$ ipython --no-banner

In [1]: import numpy as np

In [2]: np.set_printoptions(precision=3, suppress=True, linewidth=120, sign=" ")

In [3]: K = np.load("arr.npy")

In [4]: K
Out[4]: 
array([[-1, -1, -9, -1,  5,  0],
       [-1,  5,  7, -4, -5, -9],
       [-1, -7, -5, -9, -4, -3],
       [-7,  4, -4, -4, -7,  2],
       [-2,  4,  8,  0,  3, -4],
       [ 3,  0,  6, -2, -3,  2]])

In [5]: (K - K.T) / 2
Out[5]: 
array([[ 0. ,  0. , -4. ,  3. ,  3.5, -1.5],
       [ 0. ,  0. ,  7. , -4. , -4.5, -4.5],
       [ 4. , -7. ,  0. , -2.5, -6. , -4.5],
       [-3. ,  4. ,  2.5,  0. , -3.5,  2. ],
       [-3.5,  4.5,  6. ,  3.5,  0. , -0.5],
       [ 1.5,  4.5,  4.5, -2. ,  0.5,  0. ]])

In [6]: np.linalg.matrix_power(K, 3)
Out[6]: 
array([[ -878,   322,   186, -1515, -1197,  -972],
       [  284,   -76,  -452,  1193,  1069,   570],
       [ -817,   777,   -51,  -214,    54,   478],
       [ -346,  -577, -1293, -1002,  -499,  -118],
       [  432,  -600,  -428,   534,   609,    28],
       [  482,  -167,  -207,  1016,  1013,   690]])

In [7]: np.trace(K)
Out[7]: np.int64(0)

In [8]: np.allclose(K, K.T)
Out[8]: False

In [9]: K @ K
Out[9]: 
array([[  8,  75,  91,  90,  58,  14],
       [  0, -59, -69, -48, -18, -72],
       [ 75, -51, -29, 116, 110,  70],
       [ 55,  11,  83,  39, -38,   0],
       [-28, -22,   6, -78, -41, -80],
       [ 17, -65, -61, -53, -10,  -6]])

In [10]: K.inv()
Traceback (most recent call last):
  Cell In[10], line 1
    K.inv()
AttributeError: 'numpy.ndarray' object has no attribute 'inv'


In [11]: A2 = np.array([[3, 3], [3, -1], [1, -1], [1, 2], [0, 2], [3, -1]])

In [12]: np.einsum("ij,ij->i", K, K)
Out[12]: array([ 109,  197,  181,  150,  109,   62])

In [13]: np.einsum("ij->j", K)
Out[13]: array([ -9,   5,   3, -20, -11, -12])

In [14]: np.einsum("ik,kj->ji", K, A2)
Out[14]: 
array([[-16, -12, -47, -11,   2,  19],
       [ 15, -24, -14, -45,  -8,  -9]])

In [15]: A2 @ K
Traceback (most recent call last):
  Cell In[15], line 1
    A2 @ K
ValueError: matmul: Input operand 1 has a mismatch in its core dimension 0, with gufunc signature (n?,k),(k,m?)->(n?,m?) (size 6 is different from 2)


In [16]: np.einsum("ik,kj->ij", K, A2)
Out[16]: 
array([[-16,  15],
       [-12, -24],
       [-47, -14],
       [-11, -45],
       [  2,  -8],
       [ 19,  -9]])

In [17]: np.vstack([K, A2.T]).shape
Out[17]: (8, 6)

In [18]: np.linalg.matrix_rank(np.vstack([K, A2.T]))
Out[18]: np.int64(6)
